>>> import numpy as np
>>> np.set_printoptions(suppress=True, linewidth=200)
>>> tidy = lambda a: np.round(a, 2) + 0
>>> E = np.array([[4.0, 1.0, 0.0, 0.0, 0.0],
...     [0.0, 4.0, 1.0, 0.0, 0.0],
...     [0.0, 0.0, 4.0, 1.0, 0.0],
...     [0.0, 0.0, 0.0, 4.0, 1.0],
...     [0.0, 0.0, 0.0, 0.0, 4.0]])
>>> # triangular
>>> rng = np.random.default_rng(43)
>>> lab = rng.permutation(5)
>>> M2 = E[:, lab] * rng.choice([-1, 1], 5)
>>> M2
array([[ 0., -1., -0.,  4., -0.],
       [ 0., -4., -1.,  0., -0.],
       [ 0., -0., -4.,  0., -1.],
       [ 1., -0., -0.,  0., -4.],
       [ 4., -0., -0.,  0., -0.]])
>>> U, _, VT = np.linalg.svd(E.T @ M2)
>>> lab
array([4, 1, 2, 0, 3])
>>> tidy(np.linalg.norm(E, 1)), tidy(np.linalg.norm(E, np.inf))
(np.float64(5.0), np.float64(5.0))
>>> tidy(np.linalg.norm(E[2], 1)), tidy(np.linalg.norm(E[2], np.inf))
(np.float64(5.0), np.float64(4.0))
>>> np.linalg.norm(E, axis=1).argmax()
np.int64(0)
>>> tidy(np.linalg.norm(E, 2))
np.float64(4.88)
>>> np.linalg.matrix_rank(E - E[0, 0] * np.eye(5))
np.int64(4)
>>> E @ E
array([[16.,  8.,  1.,  0.,  0.],
       [ 0., 16.,  8.,  1.,  0.],
       [ 0.,  0., 16.,  8.,  1.],
       [ 0.,  0.,  0., 16.,  8.],
       [ 0.,  0.,  0.,  0., 16.]])
>>> tidy(np.sort(np.linalg.eigvals(E)))
array([4., 4., 4., 4., 4.])
>>> evals, V = np.linalg.eig(E)
>>> tidy(np.sort(np.linalg.eigvals(E @ E)))
array([16., 16., 16., 16., 16.])
>>> np.prod(evals)
np.float64(1024.0)
>>> evals
array([4., 4., 4., 4., 4.])
>>> f, g = E[3], E[0]
>>> f @ f
np.float64(17.0)
>>> f @ g
np.float64(0.0)
>>> pr = (f @ g) / (f @ f) * f
>>> g - pr
array([4., 1., 0., 0., 0.])
>>> (g - pr) @ f
np.float64(0.0)
>>> pr
array([0., 0., 0., 0., 0.])
>>> tidy(np.linalg.norm(f + g) ** 2 + np.linalg.norm(f - g) ** 2)
np.float64(68.0)
>>> F = np.load("w.npy")
>>> F
array([[1.  , 0.9 , 0.81, 0.73, 0.66, 0.59, 0.53, 0.48],
       [0.9 , 1.  , 0.9 , 0.81, 0.73, 0.66, 0.59, 0.53],
       [0.81, 0.9 , 1.  , 0.9 , 0.81, 0.73, 0.66, 0.59],
       [0.73, 0.81, 0.9 , 1.  , 0.9 , 0.81, 0.73, 0.66],
       [0.66, 0.73, 0.81, 0.9 , 1.  , 0.9 , 0.81, 0.73],
       [0.59, 0.66, 0.73, 0.81, 0.9 , 1.  , 0.9 , 0.81],
       [0.53, 0.59, 0.66, 0.73, 0.81, 0.9 , 1.  , 0.9 ],
       [0.48, 0.53, 0.59, 0.66, 0.73, 0.81, 0.9 , 1.  ]])
>>> evals, V = np.linalg.eigh(F)
>>> tidy(evals)
array([0.06, 0.06, 0.07, 0.11, 0.16, 0.32, 1.01, 6.21])
>>> tidy(np.linalg.svd(F, compute_uv=False))
array([6.21, 1.01, 0.32, 0.16, 0.11, 0.07, 0.06, 0.06])
>>> tidy(V.T @ V)
array([[1., 0., 0., 0., 0., 0., 0., 0.],
       [0., 1., 0., 0., 0., 0., 0., 0.],
       [0., 0., 1., 0., 0., 0., 0., 0.],
       [0., 0., 0., 1., 0., 0., 0., 0.],
       [0., 0., 0., 0., 1., 0., 0., 0.],
       [0., 0., 0., 0., 0., 1., 0., 0.],
       [0., 0., 0., 0., 0., 0., 1., 0.],
       [0., 0., 0., 0., 0., 0., 0., 1.]])
>>> tidy(np.abs(V[:, -1]))
array([0.32, 0.35, 0.37, 0.37, 0.37, 0.37, 0.35, 0.32])
>>> tidy(V @ np.diag(evals) @ V.T)
array([[1.  , 0.9 , 0.81, 0.73, 0.66, 0.59, 0.53, 0.48],
       [0.9 , 1.  , 0.9 , 0.81, 0.73, 0.66, 0.59, 0.53],
       [0.81, 0.9 , 1.  , 0.9 , 0.81, 0.73, 0.66, 0.59],
       [0.73, 0.81, 0.9 , 1.  , 0.9 , 0.81, 0.73, 0.66],
       [0.66, 0.73, 0.81, 0.9 , 1.  , 0.9 , 0.81, 0.73],
       [0.59, 0.66, 0.73, 0.81, 0.9 , 1.  , 0.9 , 0.81],
       [0.53, 0.59, 0.66, 0.73, 0.81, 0.9 , 1.  , 0.9 ],
       [0.48, 0.53, 0.59, 0.66, 0.73, 0.81, 0.9 , 1.  ]])
>>> np.unique(evals.round(6) + 0, return_counts=True)[1]
array([1, 1, 1, 1, 1, 1, 1, 1])
>>> (evals > 1e-8).sum(), (evals < -1e-8).sum()
(np.int64(8), np.int64(0))
>>> tidy(evals.sum()), np.trace(F)
(np.float64(8.0), np.float64(8.0))
>>> tidy(np.linalg.eigvalsh(F + 3 * np.eye(8)))
array([3.06, 3.06, 3.07, 3.11, 3.16, 3.32, 4.01, 9.21])
>>> tidy(np.sort(np.abs(np.linalg.eigvals(F))))
array([0.06, 0.06, 0.07, 0.11, 0.16, 0.32, 1.01, 6.21])
>>> tidy(np.linalg.det(F))
np.float64(0.0)
>>> np.allclose(F @ F.T, F.T @ F)
True
>>> (F + F.T) / 2
array([[1.  , 0.9 , 0.81, 0.73, 0.66, 0.59, 0.53, 0.48],
       [0.9 , 1.  , 0.9 , 0.81, 0.73, 0.66, 0.59, 0.53],
       [0.81, 0.9 , 1.  , 0.9 , 0.81, 0.73, 0.66, 0.59],
       [0.73, 0.81, 0.9 , 1.  , 0.9 , 0.81, 0.73, 0.66],
       [0.66, 0.73, 0.81, 0.9 , 1.  , 0.9 , 0.81, 0.73],
       [0.59, 0.66, 0.73, 0.81, 0.9 , 1.  , 0.9 , 0.81],
       [0.53, 0.59, 0.66, 0.73, 0.81, 0.9 , 1.  , 0.9 ],
       [0.48, 0.53, 0.59, 0.66, 0.73, 0.81, 0.9 , 1.  ]])
>>> np.allclose(F, F.T)
True
>>> lab = rng.permutation(8)
>>> lab
array([2, 5, 0, 7, 4, 6, 1, 3])
>>> M2 = F[lab][:, lab]
>>> np.allclose(M2, F)
False
>>> M2
array([[1.  , 0.73, 0.81, 0.59, 0.81, 0.66, 0.9 , 0.9 ],
       [0.73, 1.  , 0.59, 0.81, 0.9 , 0.9 , 0.66, 0.81],
       [0.81, 0.59, 1.  , 0.48, 0.66, 0.53, 0.9 , 0.73],
       [0.59, 0.81, 0.48, 1.  , 0.73, 0.9 , 0.53, 0.66],
       [0.81, 0.9 , 0.66, 0.73, 1.  , 0.81, 0.73, 0.9 ],
       [0.66, 0.9 , 0.53, 0.9 , 0.81, 1.  , 0.59, 0.73],
       [0.9 , 0.66, 0.9 , 0.53, 0.73, 0.59, 1.  , 0.81],
       [0.9 , 0.81, 0.73, 0.66, 0.9 , 0.73, 0.81, 1.  ]])
>>> np.diag(M2)
array([1., 1., 1., 1., 1., 1., 1., 1.])
>>> x = np.ones(8)
>>> for _ in range(5):
...     x = F @ x
...     x /= np.linalg.norm(x)
...     print(round(x @ F @ x, 2))
... 
6.21
6.21
6.21
6.21
6.21
>>> tidy(np.linalg.eigvalsh(F)[-1])
np.float64(6.21)
>>> Lm = np.linalg.cholesky(F)
>>> tidy(Lm @ Lm.T)
array([[1.  , 0.9 , 0.81, 0.73, 0.66, 0.59, 0.53, 0.48],
       [0.9 , 1.  , 0.9 , 0.81, 0.73, 0.66, 0.59, 0.53],
       [0.81, 0.9 , 1.  , 0.9 , 0.81, 0.73, 0.66, 0.59],
       [0.73, 0.81, 0.9 , 1.  , 0.9 , 0.81, 0.73, 0.66],
       [0.66, 0.73, 0.81, 0.9 , 1.  , 0.9 , 0.81, 0.73],
       [0.59, 0.66, 0.73, 0.81, 0.9 , 1.  , 0.9 , 0.81],
       [0.53, 0.59, 0.66, 0.73, 0.81, 0.9 , 1.  , 0.9 ],
       [0.48, 0.53, 0.59, 0.66, 0.73, 0.81, 0.9 , 1.  ]])
>>> tidy(Lm)
array([[1.  , 0.  , 0.  , 0.  , 0.  , 0.  , 0.  , 0.  ],
       [0.9 , 0.44, 0.  , 0.  , 0.  , 0.  , 0.  , 0.  ],
       [0.81, 0.39, 0.44, 0.  , 0.  , 0.  , 0.  , 0.  ],
       [0.73, 0.35, 0.39, 0.44, 0.  , 0.  , 0.  , 0.  ],
       [0.66, 0.31, 0.35, 0.39, 0.44, 0.  , 0.  , 0.  ],
       [0.59, 0.3 , 0.31, 0.35, 0.39, 0.44, 0.  , 0.  ],
       [0.53, 0.26, 0.3 , 0.31, 0.35, 0.39, 0.44, 0.  ],
       [0.48, 0.22, 0.26, 0.3 , 0.31, 0.35, 0.39, 0.44]])
>>> feats = np.array([[1, 0, 0, 0, 0],
...     [0, 1, 0, 0, 0],
...     [2, 2, 1, 0, 0],
...     [1, 0, -1, 1, 0],
...     [1, 2, 2, -2, 1]])
>>> # triangular
>>> Q, Rm = np.linalg.qr(feats)
>>> tidy(Q.T @ Q)
array([[1., 0., 0., 0., 0.],
       [0., 1., 0., 0., 0.],
       [0., 0., 1., 0., 0.],
       [0., 0., 0., 1., 0.],
       [0., 0., 0., 0., 1.]])
>>> np.trace(Q @ Q.T)
np.float64(5.0)
>>> tidy(Q @ Rm)
array([[ 1.,  0.,  0.,  0.,  0.],
       [ 0.,  1.,  0.,  0.,  0.],
       [ 2.,  2.,  1.,  0.,  0.],
       [ 1.,  0., -1.,  1.,  0.],
       [ 1.,  2.,  2., -2.,  1.]])
>>> tidy(np.abs(np.diag(Rm)))
array([2.65, 1.96, 1.29, 0.63, 0.24])
>>> Q.shape, Rm.shape
((5, 5), (5, 5))
>>> x = np.array([5, 3, 1, 2, 4])
>>> y = feats @ x
>>> y
array([ 5,  3, 17,  6, 13])
>>> tidy(np.linalg.solve(feats, y + feats[:, 4]))
array([5., 3., 1., 2., 5.])
>>> tidy(np.linalg.solve(feats, y))
array([5., 3., 1., 2., 4.])
>>> tidy(np.linalg.solve(feats, feats[:, 0]))
array([1., 0., 0., 0., 0.])
>>> tidy(np.linalg.solve(feats.T, feats[4]))
array([0., 0., 0., 0., 1.])
>>> blk = np.stack([feats, -3 * feats, feats[::-1]])
>>> tidy(np.linalg.det(blk))
array([   1., -243.,    1.])
>>> np.linalg.matrix_rank(blk.reshape(3, -1))
np.int64(2)
>>> np.einsum("bij,cij->bc", blk, blk)
array([[ 28, -84,  11],
       [-84, 252, -33],
       [ 11, -33,  28]])
>>> (blk @ feats.T).shape
(3, 5, 5)
>>> X = np.array([[10, -2, -14, -5, -8],
...     [-2, 18, -6, 11, 4],
...     [-14, -6, 28, 3, 4],
...     [-5, 11, 3, 15, 0],
...     [-8, 4, 4, 0, 18]])
>>> evals, V = np.linalg.eigh(X)
>>> tidy(evals)
array([ 0.  ,  2.87, 17.06, 29.7 , 39.37])
>>> tidy(np.linalg.svd(X, compute_uv=False))
array([39.37, 29.7 , 17.06,  2.87,  0.  ])
>>> tidy(V.T @ V)
array([[1., 0., 0., 0., 0.],
       [0., 1., 0., 0., 0.],
       [0., 0., 1., 0., 0.],
       [0., 0., 0., 1., 0.],
       [0., 0., 0., 0., 1.]])
>>> tidy(V.T @ X @ V)
array([[ 0.  ,  0.  ,  0.  ,  0.  ,  0.  ],
       [ 0.  ,  2.87,  0.  ,  0.  ,  0.  ],
       [ 0.  ,  0.  , 17.06,  0.  ,  0.  ],
       [ 0.  ,  0.  ,  0.  , 29.7 ,  0.  ],
       [ 0.  ,  0.  ,  0.  ,  0.  , 39.37]])
>>> tidy(np.linalg.eigvalsh(X + -1 * np.eye(5)))
array([-1.  ,  1.87, 16.06, 28.7 , 38.37])
>>> np.unique(evals.round(6) + 0, return_counts=True)[1]
array([1, 1, 1, 1, 1])
>>> tidy(V @ np.diag(evals) @ V.T)
array([[ 10.,  -2., -14.,  -5.,  -8.],
       [ -2.,  18.,  -6.,  11.,   4.],
       [-14.,  -6.,  28.,   3.,   4.],
       [ -5.,  11.,   3.,  15.,   0.],
       [ -8.,   4.,   4.,   0.,  18.]])
>>> tidy(np.linalg.eigvalsh(X @ X))
array([   0.  ,    8.26,  291.2 ,  881.84, 1549.71])
>>> evals, V = np.linalg.eigh(X)
>>> x = np.array([1, 1, -5, -4, 2])
>>> np.abs(X).sum(axis=1).max(), tidy(np.abs(evals).max())
(np.int64(55), np.float64(39.37))
>>> tidy(V * np.maximum(evals, 0) @ V.T)
array([[ 10.,  -2., -14.,  -5.,  -8.],
       [ -2.,  18.,  -6.,  11.,   4.],
       [-14.,  -6.,  28.,   3.,   4.],
       [ -5.,  11.,   3.,  15.,   0.],
       [ -8.,   4.,   4.,   0.,  18.]])
>>> f = np.array([2, 3, 1])
>>> np.correlate(X[4], X[3], "full")
array([   0, -120,   36,  -16,   96,  294,   34,  198,  -90])
>>> np.array([np.convolve(row, f, "same") for row in X])
array([[ 26, -24, -54, -45, -29],
       [ 30,  40,  22,  35,  23],
       [-54,  24,  84,  45,  15],
       [  7,  34,  50,  48,  15],
       [-16,  12,  16,  40,  54]])
>>> np.allclose(X[:-1].T @ np.linalg.lstsq(X[:-1].T, X[-1])[0], X[-1])
True
>>> np.unique(X.round(6), axis=0).shape
(5, 5)
>>> tidy(np.trace(np.linalg.pinv(X) @ X))
np.float64(4.0)
>>> sv = 20 * 0.7 ** np.arange(4)
>>> Q, _ = np.linalg.qr(np.array([[-0.9, 0.2, 0.0, -0.5],
...     [-1.7, -0.3, -0.8, -1.1],
...     [0.4, 1.0, 1.1, -0.5],
...     [-0.7, -1.2, -0.8, -0.2]]))
>>> arr = rng.normal(size=(31, 4)) * sv @ Q
>>> tidy(arr)
array([[-20.3 , -13.85,   0.08, -13.72],
       [ 13.66,   2.14,   1.63,   0.01],
       [ -5.16,   5.93,  -9.11, -11.88],
       [ 29.63,  -1.47,   5.24,   1.11],
       [-13.37,  -5.38,   1.64,   2.62],
       [ 14.8 ,   5.76,  15.81,  36.33],
       [ -1.53,  -8.76,   4.18, -45.68],
       [ -2.47,  -5.4 ,  -0.23,   3.36],
       [ -1.5 ,   3.18,  18.65,  13.76],
       [-14.68, -10.86, -12.77, -18.31],
       [ 13.64,  -0.74,  -0.18,   7.56],
       [ -6.35,   9.3 ,   1.19,  -9.97],
       [  5.68,  14.26,   1.67,  22.65],
       [ 15.26,  11.41,   3.91,  13.55],
       [-13.37,  -2.83,  -8.35, -10.68],
       [ -4.38,  -7.82, -19.61, -40.99],
       [-15.4 ,  -7.76,  11.44,   6.08],
       [ 17.79,  15.83, -22.34, -32.09],
       [ -6.04,   4.23,   7.37,  -1.9 ],
       [-15.52, -11.41,  26.42,   8.55],
       [-18.29, -12.12,  16.05,  -0.1 ],
       [  3.16,  10.14,  10.78,  17.28],
       [ 28.38,  13.21,   6.97,  36.21],
       [ -0.24,  -3.65,   5.09,  26.47],
       [ -8.84,   4.05,  12.9 ,  17.6 ],
       [-14.06, -20.08,   3.03, -30.03],
       [ -2.62,   7.95,  -0.66,  -3.02],
       [ 27.85,  18.91,   6.55,   6.48],
       [ 25.56,  19.88,   9.93,  12.25],
       [ -8.74,  17.93,  20.7 ,   8.93],
       [  5.55,  -8.  ,  -6.33,  20.51]])
>>> cen = arr - arr.mean(axis=0)
>>> U, sv, VT = np.linalg.svd(cen, full_matrices=False)
>>> tidy(cen.mean(axis=0))
array([0., 0., 0., 0.])
>>> tidy(sv ** 2 / (sv ** 2).sum())
array([0.6 , 0.27, 0.07, 0.06])
>>> (np.sign(U[:, 0]) == np.sign(U[0, 0])).astype(int)
array([1, 0, 1, 0, 1, 0, 1, 1, 0, 1, 0, 1, 0, 0, 1, 1, 1, 1, 1, 0, 1, 0, 0, 0, 0, 1, 1, 0, 0, 0, 0])
>>> tidy(VT[0] * np.sign(VT[0, np.abs(VT[0]).argmax()]))
array([0.37, 0.28, 0.26, 0.85])
>>> np.linalg.matrix_rank(cen)
np.int64(4)
>>> tidy(np.linalg.norm(arr))
np.float64(162.57)
>>> tidy(arr.sum(axis=0))
array([ 28.08,  43.96, 111.67,  42.95])
>>> np.zeros(31, 4)
Traceback (most recent call last):
  File "<python-input-112>", line 1, in <module>
    np.zeros(31, 4)
    ~~~~~~~~^^^^^^^
TypeError: Cannot interpret '4' as a data type
>>> np.linalg.matrix_rank(arr)
np.int64(4)
>>> tidy(np.abs(arr).max())
np.float64(45.68)
>>> arr[:, 4]
Traceback (most recent call last):
  File "<python-input-115>", line 1, in <module>
    arr[:, 4]
    ~~~^^^^^^
IndexError: index 4 is out of bounds for axis 1 with size 4
>>> m1, _ = np.linalg.qr(np.array([[1.7, 0.8, -1.1, 0.3, -1.2],
...     [0.2, 0.6, 0.6, 1.3, -2.6],
...     [0.6, 2.0, -1.4, 0.5, -0.4],
...     [-1.2, -0.5, -0.8, -0.8, 1.5],
...     [-1.4, 1.4, 0.4, 0.5, 0.2]]))
>>> tidy(m1)
array([[-0.66, -0.18, -0.24, -0.02,  0.69],
       [-0.08, -0.21,  0.47, -0.85,  0.  ],
       [-0.23, -0.71, -0.39, -0.02, -0.53],
       [ 0.46,  0.1 , -0.72, -0.46,  0.2 ],
       [ 0.54, -0.64,  0.23,  0.24,  0.44]])
>>> # keeps lengths
>>> tidy(m1 @ m1.T)
array([[1., 0., 0., 0., 0.],
       [0., 1., 0., 0., 0.],
       [0., 0., 1., 0., 0.],
       [0., 0., 0., 1., 0.],
       [0., 0., 0., 0., 1.]])
>>> tidy(np.linalg.pinv(m1))
array([[-0.66, -0.08, -0.23,  0.46,  0.54],
       [-0.18, -0.21, -0.71,  0.1 , -0.64],
       [-0.24,  0.47, -0.39, -0.72,  0.23],
       [-0.02, -0.85, -0.02, -0.46,  0.24],
       [ 0.69,  0.  , -0.53,  0.2 ,  0.44]])
>>> tidy(m1[:, 2] @ m1[:, 0])
np.float64(0.0)
>>> tidy(np.linalg.svd(m1, compute_uv=False))
array([1., 1., 1., 1., 1.])
